>>> import numpy as np
>>> np.set_printoptions(precision=1, suppress=True, linewidth=140, floatmode="fixed")
>>> M = np.loadtxt("dump.csv", delimiter=",")
>>> M.round(1) + 0
array([[ 0.1, -0.1,  0.2, -0.8, -0.7,  0.3, -0.4,  0.4, -0.1, -0.4, -0.1,  0.7],
       [-0.1,  1.5,  0.1, -0.1,  0.2,  0.4,  0.0, -0.7,  0.1, -0.2,  0.7,  0.4],
       [ 0.2,  0.1, -0.5,  0.7,  0.4, -0.1,  0.0, -0.1, -1.1,  0.4,  0.3,  0.5],
       [-0.8, -0.1,  0.7,  1.1, -0.6,  0.7, -1.1, -0.2, -0.4, -0.2,  0.7,  0.4],
       [-0.7,  0.2,  0.4, -0.6,  0.5, -0.1,  0.7, -0.2,  0.5,  0.0,  0.1,  0.1],
       [ 0.3,  0.4, -0.1,  0.7, -0.1,  1.2, -0.1,  0.5, -0.4,  0.4, -0.3,  0.4],
       [-0.4,  0.0,  0.0, -1.1,  0.7, -0.1,  0.5, -0.5, -0.6,  0.7, -0.6, -0.1],
       [ 0.4, -0.7, -0.1, -0.2, -0.2,  0.5, -0.5, -0.1,  0.9, -0.5, -0.4,  0.4],
       [-0.1,  0.1, -1.1, -0.4,  0.5, -0.4, -0.6,  0.9,  0.3, -0.8,  0.6,  0.1],
       [-0.4, -0.2,  0.4, -0.2,  0.0,  0.4,  0.7, -0.5, -0.8,  1.1,  0.8,  0.6],
       [-0.1,  0.7,  0.3,  0.7,  0.1, -0.3, -0.6, -0.4,  0.6,  0.8,  1.0, -1.2],
       [ 0.7,  0.4,  0.5,  0.4,  0.1,  0.4, -0.1,  0.4,  0.1,  0.6, -1.2,  1.3]])
>>> # looks like rank 11
>>> cov = M.T @ M
>>> print(np.linalg.matrix_rank(cov))
11
>>> print(np.round(np.linalg.svd(M, compute_uv=False) ** 2, 1) + 0)
[9.0 9.0 9.0 4.0 4.0 4.0 1.0 1.0 1.0 1.0 1.0 0.0]
>>> round(float(np.trace(cov)), 1), round(float((M ** 2).sum()), 1)
(44.0, 44.0)
>>> print(np.diag(cov))
[2.2 3.8 2.7 5.4 2.1 2.9 3.7 2.8 4.2 4.2 5.0 5.0]
>>> (M @ M.T).shape
(12, 12)
>>> w, evecs = np.linalg.eigh(M)
>>> vec = np.array([-5, -2, -4, -4, -8, 0, -5, 1, -6, 0, 9, -4])
>>> print(round(float(vec @ M @ vec / (vec @ vec)), 1), round(float(w[0]), 1), np.round(w[-1], 1))
0.2 -2.0 3.0
>>> print(np.linalg.eigvalsh(M[1:, 1:]))
[-2.0 -1.6 -1.0 -0.7  0.4  1.0  1.0  2.0  2.7  3.0  3.0]
>>> [round(float(x), 1) for x in np.linalg.svd(M, compute_uv=False)[:3]]
[3.0, 3.0, 3.0]
>>> np.argsort(-np.linalg.norm(M, axis=0).round(6), kind="stable")[:3]
array([ 3, 11, 10])
>>> print(np.all(np.linalg.eigvalsh(M) > 0))
False
>>> print(np.round(np.linalg.eigvalsh(M).min(), 1))
-2.0
>>> def softmax(z):
...     e = np.exp(z - z.max(axis=-1, keepdims=True))
...     return e / e.sum(axis=-1, keepdims=True)
... 
>>> np.round(softmax(10 * M[0]), 1) + 0
array([0.0, 0.0, 0.0, 0.0, 0.0, 0.0, 0.0, 0.1, 0.0, 0.0, 0.0, 0.9])
>>> softmax(M).sum(axis=1)
array([1.0, 1.0, 1.0, 1.0, 1.0, 1.0, 1.0, 1.0, 1.0, 1.0, 1.0, 1.0])
>>> att = M @ M.T / np.sqrt(12)
>>> print(softmax(att).round(6).argmax(axis=1))
[ 0  1  2  3  4  5  6  7  8  9 10 11]
>>> print(np.round(softmax(att)[0] @ M, 1) + 0)
[ 0.0  0.1  0.1  0.0  0.0  0.3 -0.2  0.0  0.0  0.1  0.1  0.4]
>>> np.round(softmax(att + np.triu(np.full(att.shape, -np.inf), 1)), 1) + 0
array([[1.0, 0.0, 0.0, 0.0, 0.0, 0.0, 0.0, 0.0, 0.0, 0.0, 0.0, 0.0],
       [0.2, 0.8, 0.0, 0.0, 0.0, 0.0, 0.0, 0.0, 0.0, 0.0, 0.0, 0.0],
       [0.2, 0.3, 0.5, 0.0, 0.0, 0.0, 0.0, 0.0, 0.0, 0.0, 0.0, 0.0],
       [0.1, 0.2, 0.1, 0.6, 0.0, 0.0, 0.0, 0.0, 0.0, 0.0, 0.0, 0.0],
       [0.2, 0.2, 0.1, 0.1, 0.3, 0.0, 0.0, 0.0, 0.0, 0.0, 0.0, 0.0],
       [0.1, 0.1, 0.2, 0.2, 0.1, 0.3, 0.0, 0.0, 0.0, 0.0, 0.0, 0.0],
       [0.1, 0.1, 0.1, 0.1, 0.2, 0.1, 0.3, 0.0, 0.0, 0.0, 0.0, 0.0],
       [0.2, 0.1, 0.1, 0.1, 0.1, 0.1, 0.1, 0.3, 0.0, 0.0, 0.0, 0.0],
       [0.1, 0.1, 0.1, 0.1, 0.1, 0.1, 0.1, 0.1, 0.3, 0.0, 0.0, 0.0],
       [0.1, 0.1, 0.1, 0.1, 0.1, 0.1, 0.1, 0.0, 0.0, 0.3, 0.0, 0.0],
       [0.0, 0.1, 0.1, 0.1, 0.1, 0.1, 0.1, 0.1, 0.1, 0.1, 0.3, 0.0],
       [0.1, 0.1, 0.1, 0.1, 0.1, 0.1, 0.1, 0.1, 0.0, 0.1, 0.0, 0.3]])
>>> J = np.load("sample17.npy")
>>> J
array([[-2.0,  0.0,  0.0,  0.0,  0.0],
       [ 0.0, -1.0, -4.0, -3.0, -3.0],
       [ 0.0, -4.0, 14.0, 12.0, 12.0],
       [ 0.0, -3.0, 12.0,  7.0,  9.0],
       [ 0.0, -3.0, 12.0,  9.0,  7.0]])
>>> r0 = np.array([0, -9, -4])
>>> np.array([np.convolve(row, r0, "same") for row in J])
array([[  18.0,    8.0,    0.0,    0.0,    0.0],
       [   0.0,    9.0,   40.0,   43.0,   39.0],
       [   0.0,   36.0, -110.0, -164.0, -156.0],
       [   0.0,   27.0,  -96.0, -111.0, -109.0],
       [   0.0,   27.0,  -96.0, -129.0,  -99.0]])
>>> print(np.correlate(J[3], J[2], "full"))
[  0.0 -36.0 108.0 186.0 372.0 158.0  98.0 -36.0   0.0]
>>> print(np.cross(J[3, :3], J[2, :3]))
[6.0 0.0 0.0]
>>> A = np.loadtxt("run18.csv", delimiter=",")
>>> A
array([[  6.0,  -4.0,   9.0,  12.0,   6.0,  -6.0, -13.0,  -1.0,  -5.0],
       [  4.0,  -8.0, -26.0, -24.0, -12.0,  20.0,   6.0,  10.0, -14.0],
       [ -8.0,   5.0,   7.0,   3.0,  12.0,  -1.0,  13.0, -19.0,   6.0],
       [  0.0,   2.0,  26.0,  26.0,  20.0, -16.0,  -9.0, -18.0,   4.0],
       [  8.0,  -7.0,  11.0,  15.0,  12.0,  -5.0, -15.0,  -7.0, -10.0],
       [  0.0,   0.0,   0.0,   0.0,   0.0,   0.0,   0.0,   0.0,   0.0],
       [ 10.0, -12.0,  -5.0,   0.0,   6.0,   8.0, -10.0,  -3.0, -19.0],
       [-14.0,  11.0,  -8.0, -15.0,  -6.0,   5.0,  25.0,  -4.0,  15.0],
       [  8.0, -13.0, -31.0, -27.0, -12.0,  25.0,   3.0,  11.0, -22.0],
       [ -8.0,  13.0,  31.0,  27.0,  12.0, -25.0,  -3.0, -11.0,  22.0],
       [  2.0,   3.0,  12.0,  13.0,  -2.0, -13.0, -12.0,   8.0,   7.0],
       [  8.0,  -4.0,  16.0,  20.0,   8.0, -12.0, -20.0,   0.0,  -4.0],
       [ -8.0,   4.0, -20.0, -24.0, -12.0,  14.0,  21.0,   4.0,   4.0]])
>>> r = np.linalg.matrix_rank(A)
>>> r
np.int64(3)
>>> ns = np.linalg.svd(A)[2][r:].T
>>> np.allclose(A @ ns, 0)
True
>>> print(np.linalg.matrix_rank(A.T @ A), np.linalg.matrix_rank(A @ A.T))
3 3
>>> [int(np.linalg.matrix_rank(np.delete(A, i, axis=0))) for i in range(13)]
[3, 3, 3, 3, 3, 3, 3, 3, 3, 3, 3, 3, 3]
>>> [int(np.linalg.matrix_rank(A[:i])) for i in range(1, len(A) + 1)]
[1, 2, 3, 3, 3, 3, 3, 3, 3, 3, 3, 3, 3]
>>> [int(np.linalg.matrix_rank(A[:, :j + 1])) for j in range(9)]
[1, 2, 3, 3, 3, 3, 3, 3, 3]
>>> ns.shape
(9, 6)
>>> np.linalg.matrix_rank(A, rtol=0.1)
np.int64(3)
>>> np.linalg.cond(A) > 100
np.True_
>>> U, sigma, Vh = np.linalg.svd(A)
>>> np.argmax(sigma[:-1] / (sigma[1:] + 1e-6)) + 1
np.int64(3)
>>> Y = U[:, :3] @ np.diag(sigma[:3]) @ Vh[:3]
>>> round(np.linalg.norm(A - Y, 2), 1), round(float(sigma[3]), 1)
(np.float64(0.0), 0.0)
>>> round(np.abs(A - Y).max(), 1)
np.float64(0.0)
>>> F = np.load("test3.npy")
>>> F
array([[0, 0, 0, 0, 0, 1, 0, 0, 0, 0],
       [0, 0, 0, 0, 1, 0, 1, 0, 0, 0],
       [0, 0, 0, 0, 0, 0, 0, 0, 0, 0],
       [0, 0, 0, 0, 0, 0, 0, 1, 0, 1],
       [0, 1, 0, 0, 0, 0, 0, 0, 0, 0],
       [1, 0, 0, 0, 0, 0, 0, 0, 0, 0],
       [0, 1, 0, 0, 0, 0, 0, 1, 0, 0],
       [0, 0, 0, 1, 0, 0, 1, 0, 0, 0],
       [0, 0, 0, 0, 0, 0, 0, 0, 0, 0],
       [0, 0, 0, 1, 0, 0, 0, 0, 0, 0]])
>>> # null space of dimension 2
>>> F @ F
array([[1, 0, 0, 0, 0, 0, 0, 0, 0, 0],
       [0, 2, 0, 0, 0, 0, 0, 1, 0, 0],
       [0, 0, 0, 0, 0, 0, 0, 0, 0, 0],
       [0, 0, 0, 2, 0, 0, 1, 0, 0, 0],
       [0, 0, 0, 0, 1, 0, 1, 0, 0, 0],
       [0, 0, 0, 0, 0, 1, 0, 0, 0, 0],
       [0, 0, 0, 1, 1, 0, 2, 0, 0, 0],
       [0, 1, 0, 0, 0, 0, 0, 2, 0, 1],
       [0, 0, 0, 0, 0, 0, 0, 0, 0, 0],
       [0, 0, 0, 0, 0, 0, 0, 1, 0, 1]])
>>> Lm = np.diag(F.sum(axis=1)) - F
>>> np.round(np.linalg.eigvalsh(Lm), 1) + 0
array([0.0, 0.0, 0.0, 0.0, 0.3, 1.0, 2.0, 2.0, 3.0, 3.7])
>>> round(np.linalg.det(Lm[1:, 1:]))
0
>>> (np.linalg.eigvalsh(Lm) < 1e-8).sum()
np.int64(4)
>>> r = np.linalg.matrix_rank(F)
>>> r
np.int64(8)
>>> ns = np.linalg.svd(F)[2][r:].T
>>> F @ ns
array([[0.0, 0.0],
       [0.0, 0.0],
       [0.0, 0.0],
       [0.0, 0.0],
       [0.0, 0.0],
       [0.0, 0.0],
       [0.0, 0.0],
       [0.0, 0.0],
       [0.0, 0.0],
       [0.0, 0.0]])
>>> np.allclose(F @ ns, 0)
True
>>> print(np.linalg.matrix_rank(F.T @ F), np.linalg.matrix_rank(F @ F.T))
8 8
>>> print([int(np.linalg.matrix_rank(F[:i])) for i in range(1, len(F) + 1)])
[1, 2, 2, 3, 4, 5, 6, 7, 7, 8]
>>> r0 = np.array([-4, -3, 8, 6, -3, -9])
>>> E = np.array([np.roll(r0, i) for i in range(6)])
>>> E
array([[-4, -3,  8,  6, -3, -9],
       [-9, -4, -3,  8,  6, -3],
       [-3, -9, -4, -3,  8,  6],
       [ 6, -3, -9, -4, -3,  8],
       [ 8,  6, -3, -9, -4, -3],
       [-3,  8,  6, -3, -9, -4]])
>>> vec = np.array([1, 1, 2, -1, 2, -1])
>>> y = E @ vec
>>> c, lr = np.zeros(6), 1 / np.linalg.norm(E, 2) ** 2
>>> for i in range(6):
...     c -= lr * E.T @ (E @ c - y)
...     if i % 2 == 0: print(i, round(np.linalg.norm(E @ c - y), 1))
... 
0 20.0
2 16.9
4 14.3
>>> print(round(float(np.linalg.cond(E)), 1))
4.7
>>> c
array([ 0.3,  0.6,  1.0, -0.5,  0.4, -0.8])
